>>> import numpy as np
>>> np.set_printoptions(precision=1, suppress=True, linewidth=200)
>>> def rd(a):
...     return np.round(a, 1) + 0
... 
>>> F = np.loadtxt("case17.csv", delimiter=",")
>>> rd(F)
array([[-0.6, -0.3,  0.3, -0.3,  0.6],
       [ 0.4, -0.4,  0. , -0.4, -0.3],
       [-0.1,  0.7, -0.5, -0.3,  0.3],
       [ 0.2,  0.1,  0.2, -0.8,  0. ],
       [-0.6,  0.4,  0.4, -0.1, -0.6],
       [ 0.4,  0.4,  0.7,  0.2,  0.3]])
>>> r0, g = F[4], F[0]
>>> print(rd(r0 @ g))
0.0
>>> rd(r0 @ r0)
np.float64(1.0)
>>> p = (r0 @ g) / (r0 @ r0) * r0
>>> (g - p) @ r0
np.float64(0.0)
>>> rd(np.linalg.norm(r0 + g) ** 2 + np.linalg.norm(r0 - g) ** 2)
np.float64(3.8)
>>> rd(g - p)
array([-0.6, -0.3,  0.3, -0.3,  0.6])
>>> other = np.c_[F[:, :2] @ np.array([[2, 2], [1, 1]]), np.array([3, 1, 2, 2, 1, 3])]
>>> rd(other)
array([[-1.4, -1.4,  3. ],
       [ 0.4,  0.4,  1. ],
       [ 0.5,  0.5,  2. ],
       [ 0.5,  0.5,  2. ],
       [-0.8, -0.8,  1. ],
       [ 1.3,  1.3,  3. ]])
>>> np.linalg.matrix_rank(other)
np.int64(2)
>>> rd(np.linalg.lstsq(F, other[:, 0])[0])
array([2., 1., 0., 0., 0.])
>>> W0 = np.array([[3, 5, -5, -1, 1, 1], [-5, -4, 2, 2, 4, -2]])
>>> W0[0] = W0[1]
>>> W0
array([[-5, -4,  2,  2,  4, -2],
       [-5, -4,  2,  2,  4, -2]])
>>> def softmax(z):
...     e = np.exp(z - z.max(axis=-1, keepdims=True))
...     return e / e.sum(axis=-1, keepdims=True)
... 
>>> rd(softmax(W0[1] + 5))
array([0. , 0. , 0.1, 0.1, 0.8, 0. ])
>>> rd(softmax(W0).sum(axis=1))
array([1., 1.])
>>> rd(softmax(W0[1]))
array([0. , 0. , 0.1, 0.1, 0.8, 0. ])
>>> S = W0 @ W0.T / np.sqrt(6)
>>> softmax(S).round(6).argmax(axis=1)
array([0, 0])
>>> softmax(S + np.triu(np.full(S.shape, -np.inf), 1))
array([[1. , 0. ],
       [0.5, 0.5]])
>>> softmax(S)
array([[0.5, 0.5],
       [0.5, 0.5]])
